$ python -q
>>> import numpy as np
>>> np.set_printoptions(precision=2, suppress=True, linewidth=100)
>>> arr = np.loadtxt("x.csv", delimiter=",")
>>> arr
array([[ 0.9 ,  0.37,  0.23],
       [ 0.37, -0.35, -0.86],
       [ 0.23, -0.86,  0.45]])
>>> # equal to its transpose
>>> gram = arr.T @ arr
>>> gram.round(2) + 0
array([[1., 0., 0.],
       [0., 1., 0.],
       [0., 0., 1.]])
>>> np.linalg.eigvalsh(gram)[::-1]
array([1., 1., 1.])
>>> np.linalg.matrix_rank(gram)
np.int64(3)
>>> (arr @ arr.T).shape
(3, 3)
>>> E = np.load("sample2.npy")
>>> E
array([[-20,  20, -16,   8],
       [-25,  25, -20,  10],
       [ 10, -10,   8,  -4],
       [ 25, -25,  20, -10]])
>>> r0 = np.array([-1, 2])
>>> np.cross(E[1, :3], E[0, :3])
array([0, 0, 0])
>>> np.convolve(E[1], r0)
array([ 25, -75,  70, -50,  20])
>>> rng = np.random.default_rng(85965)
>>> idx = rng.permutation(4)
>>> idx
array([0, 3, 2, 1])
>>> Y = E[idx][:, idx]
>>> Y
array([[-20,   8, -16,  20],
       [ 25, -10,  20, -25],
       [ 10,  -4,   8, -10],
       [-25,  10, -20,  25]])
>>> np.allclose(Y, E)
False
>>> np.trace(Y)
np.int64(3)
>>> round(np.linalg.det(Y), 2), round(float(np.linalg.det(E[idx])), 2)
(np.float64(0.0), 0.0)
>>> mat = 3 * np.eye(4) + np.ones((4, 4))
>>> mat
array([[4., 1., 1., 1.],
       [1., 4., 1., 1.],
       [1., 1., 4., 1.],
       [1., 1., 1., 4.]])
>>> vec = np.array([3, 5, 1, 5])
>>> rhs = mat @ vec
>>> c, lr = np.zeros(4), 1 / np.linalg.norm(mat, 2) ** 2
>>> for i in range(20):
...     c -= lr * mat.T @ (mat @ c - rhs)
...     if i % 5 == 0: print(i, round(np.linalg.norm(mat @ c - rhs), 2))
... 
0 8.12
5 2.94
10 1.07
15 0.39
>>> c
array([3.01, 4.97, 1.04, 4.97])
>>> np.round(np.linalg.cond(mat), 2)
np.float64(2.33)
>>> w, vecs = np.linalg.eig(mat)
>>> np.round(mat @ vecs[:, 0] - w[0] * vecs[:, 0], 2) + 0
array([0., 0., 0., 0.])
>>> np.sort(np.linalg.eigvals(mat.T))
array([3., 3., 3., 7.])
>>> np.sort(np.linalg.eigvals(mat @ mat))
array([ 9.,  9.,  9., 49.])
>>> np.round(np.linalg.det(mat.T), 2)
np.float64(189.0)
>>> np.linalg.eigvals(mat)
array([3., 7., 3., 3.])
>>> r0 = np.array([1, 5, 5]) + 0.5
>>> m1 = np.eye(3) - 2 * np.outer(r0, r0) / (r0 @ r0)
>>> m1
array([[ 0.93, -0.26, -0.26],
       [-0.26,  0.04, -0.96],
       [-0.26, -0.96,  0.04]])
>>> w, vecs = np.linalg.eigh(m1)
>>> w
array([-1.,  1.,  1.])
>>> np.round(vecs.T @ m1 @ vecs, 2) + 0
array([[-1.,  0.,  0.],
       [ 0.,  1.,  0.],
       [ 0.,  0.,  1.]])
>>> np.round(m1 @ m1.T, 2) + 0
array([[1., 0., 0.],
       [0., 1., 0.],
       [0., 0., 1.]])
>>> np.round(m1.T @ m1, 2) + 0
array([[1., 0., 0.],
       [0., 1., 0.],
       [0., 0., 1.]])
>>> vec = np.array([-2, 5, -4])
>>> np.sort(np.abs(np.degrees(np.angle(np.linalg.eigvals(m1)))))
array([  0.,   0., 180.])
>>> round(np.linalg.norm(vec), 2), np.round(np.linalg.norm(m1 @ vec), 2)
(np.float64(6.71), np.float64(6.71))
>>> np.linalg.inv(m1)
array([[ 0.93, -0.26, -0.26],
       [-0.26,  0.04, -0.96],
       [-0.26, -0.96,  0.04]])
>>> 3 - np.linalg.matrix_rank(m1 - np.eye(3), tol=1e-8)
np.int64(2)
>>> m1.T @ (m1 @ vec)
array([-2.,  5., -4.])
>>> Q = m1.astype(float).copy()
>>> for j in range(3):
...     Q[:, j] -= Q[:, :j] @ (Q[:, :j].T @ Q[:, j])
...     Q[:, j] /= np.linalg.norm(Q[:, j])
... 
>>> np.round(Q.T @ Q, 2) + 0
array([[1., 0., 0.],
       [0., 1., 0.],
       [0., 0., 1.]])
